$ python3 -q
>>> import numpy as np
>>> import numpy.linalg as la
>>> np.set_printoptions(suppress=True, linewidth=160)
>>> tidy = lambda a: np.round(a, 2) + 0
>>> m1 = np.load("w.npy")
>>> print(m1)
[[0 1 1]
 [1 0 1]
 [1 1 0]]
>>> # equal to its transpose
>>> ev, evecs = la.eigh(m1)
>>> x = np.array([-1, -8, 8])
>>> print(tidy(evecs * np.maximum(ev, 0) @ evecs.T))
[[0.67 0.67 0.67]
 [0.67 0.67 0.67]
 [0.67 0.67 0.67]]
>>> rng = np.random.default_rng(429761)
>>> labels = rng.permutation(3)
>>> print(labels)
[2 0 1]
>>> A2 = m1[labels][:, labels]
>>> print(tidy(la.det(A2)), tidy(la.det(m1[labels])))
2.0 2.0
>>> print(tidy(np.sort(np.abs(la.eigvals(A2)))))
[1. 1. 2.]
>>> left, sv, Vt = la.svd(m1, full_matrices=False)
>>> print(tidy(left.T @ m1 @ Vt.T))
[[2. 0. 0.]
 [0. 1. 0.]
 [0. 0. 1.]]
>>> print(left.shape, sv.shape, Vt.shape)
(3, 3) (3,) (3, 3)
>>> print((sv > 1e-8).sum())
3
>>> print(tidy(sv / sv[0]))
[1.  0.5 0.5]
>>> print(np.allclose(left * sv @ Vt, m1))
True
>>> print(tidy(np.abs(Vt[0])))
[0.58 0.58 0.58]
>>> print(tidy(sv))
[2. 1. 1.]
>>> print(np.abs(left[:, 0]).round(6).argmax())
0
>>> q, Rm = la.qr(m1)
>>> print(tidy(np.abs(np.diag(Rm))))
[1.41 1.22 1.15]
>>> print(tidy(np.trace(q @ q.T)))
3.0
>>> print(tidy(q.T @ q))
[[1. 0. 0.]
 [0. 1. 0.]
 [0. 0. 1.]]
>>> print(tidy(q))
[[ 0.    0.82 -0.58]
 [-0.71 -0.41 -0.58]
 [-0.71  0.41  0.58]]
>>> print(tidy(q @ Rm))
[[0. 1. 1.]
 [1. 0. 1.]
 [1. 1. 0.]]
>>> print(m1 @ m1)
[[2 1 1]
 [1 2 1]
 [1 1 2]]
>>> Lm = np.diag(m1.sum(axis=1)) - m1
>>> print(la.matrix_rank(Lm))
2
>>> print(round(la.det(Lm[1:, 1:])))
3
>>> mat = np.abs(np.array([[-4, -3, 1, -2], [2, 3, 4, 1], [-4, 1, 1, -3], [-1, -1, 1, 3]])) + np.eye(4)
>>> mat = mat / mat.sum(axis=1, keepdims=True)
>>> print(tidy(mat))
[[0.45 0.27 0.09 0.18]
 [0.18 0.36 0.36 0.09]
 [0.4  0.1  0.2  0.3 ]
 [0.14 0.14 0.14 0.57]]
>>> # row-stochastic, so 1 is an eigenvalue
>>> f = np.array([2, -1, -2, 0])
>>> A2 = mat + np.outer(f, np.eye(4)[0])
>>> print(la.matrix_rank(la.inv(A2) - la.inv(mat), tol=1e-8))
1
>>> print(tidy(A2))
[[ 2.45  0.27  0.09  0.18]
 [-0.82  0.36  0.36  0.09]
 [-1.6   0.1   0.2   0.3 ]
 [ 0.14  0.14  0.14  0.57]]
>>> x = np.array([0, 2, 3])
>>> target = m1 @ x
>>> beta, lr = np.zeros(3), 1 / la.norm(m1, 2) ** 2
>>> for i in range(12):
...     beta -= lr * m1.T @ (m1 @ beta - target)
...     if i % 2 == 0: print(i, round(la.norm(m1 @ beta - target), 2))
... 
0 1.62
2 0.91
4 0.51
6 0.29
8 0.16
10 0.09
>>> print(tidy(beta))
[0.05 1.99 2.96]
>>> x = np.array([3, 0, -3, 2])
>>> target = mat @ x
>>> print(tidy(target))
[ 1.45 -0.36  1.2   1.14]
>>> print(tidy(la.solve(mat.T, mat[2])))
[0. 0. 1. 0.]
>>> print(tidy(la.solve(mat, -1 * target)))
[-3.  0.  3. -2.]
>>> print(tidy(la.solve(mat, target)))
[ 3.  0. -3.  2.]
>>> K = np.loadtxt("sample8.csv", delimiter=",")
>>> print(K)
[[-0.29 -1.61 -2.92]
 [ 0.06 -1.7  -2.88]]
>>> print(np.argsort(-la.norm(K, axis=0).round(6), kind="stable")[:3])
[2 1 0]
>>> print([round(float(x), 2) for x in la.svd(K, compute_uv=False)[:3]])
[4.72, 0.26]
>>> print(tidy(la.norm(K, 2) / la.norm(K)))
1.0
>>> left, sv, Vt = la.svd(K)
>>> print(np.argmax(sv[:-1] / (sv[1:] + 1e-6)) + 1)
1
>>> A2 = left[:, :1] @ np.diag(sv[:1]) @ Vt[:1]
>>> print(la.matrix_rank(A2))
1
>>> print(la.matrix_rank(K, rtol=0.05))
2
>>> print(tidy(np.abs(K - A2).max()))
0.18
>>> G = K.T @ K
>>> print(np.allclose(G, G.T))
True
>>> print(tidy(np.diag(G)))
[ 0.09  5.48 16.82]
>>> print((K @ K.T).shape)
(2, 2)
>>> print(tidy(la.svd(K, compute_uv=False) ** 2))
[22.32  0.07]
>>> print(tidy(la.eigvalsh(G)[::-1]))
[22.32  0.07  0.  ]
>>> W0 = np.load("out18.npy")
>>> print(W0)
[[ 0  1  0  0]
 [ 2  2  1 10]
 [ 2  2  0 10]
 [ 0  1  0  0]]
>>> # null space of dimension 1
>>> print(np.allclose(W0[:-1].T @ la.lstsq(W0[:-1].T, W0[-1])[0], W0[-1]))
True
>>> print(np.unique(W0.round(6), axis=0).shape)
(3, 4)
>>> print(la.lstsq(W0[:-1].T, W0[-1])[2])
3
>>> proj = np.triu(np.array([[0, 0, 2, 2], [2, 0, 2, 2], [1, 2, 0, 0], [2, 2, 2, 1]]), 1) + np.eye(4)
>>> A2 = proj @ W0 @ la.inv(proj)
>>> print(tidy(la.det(A2)))
0.0
>>> print(la.matrix_rank(A2))
3
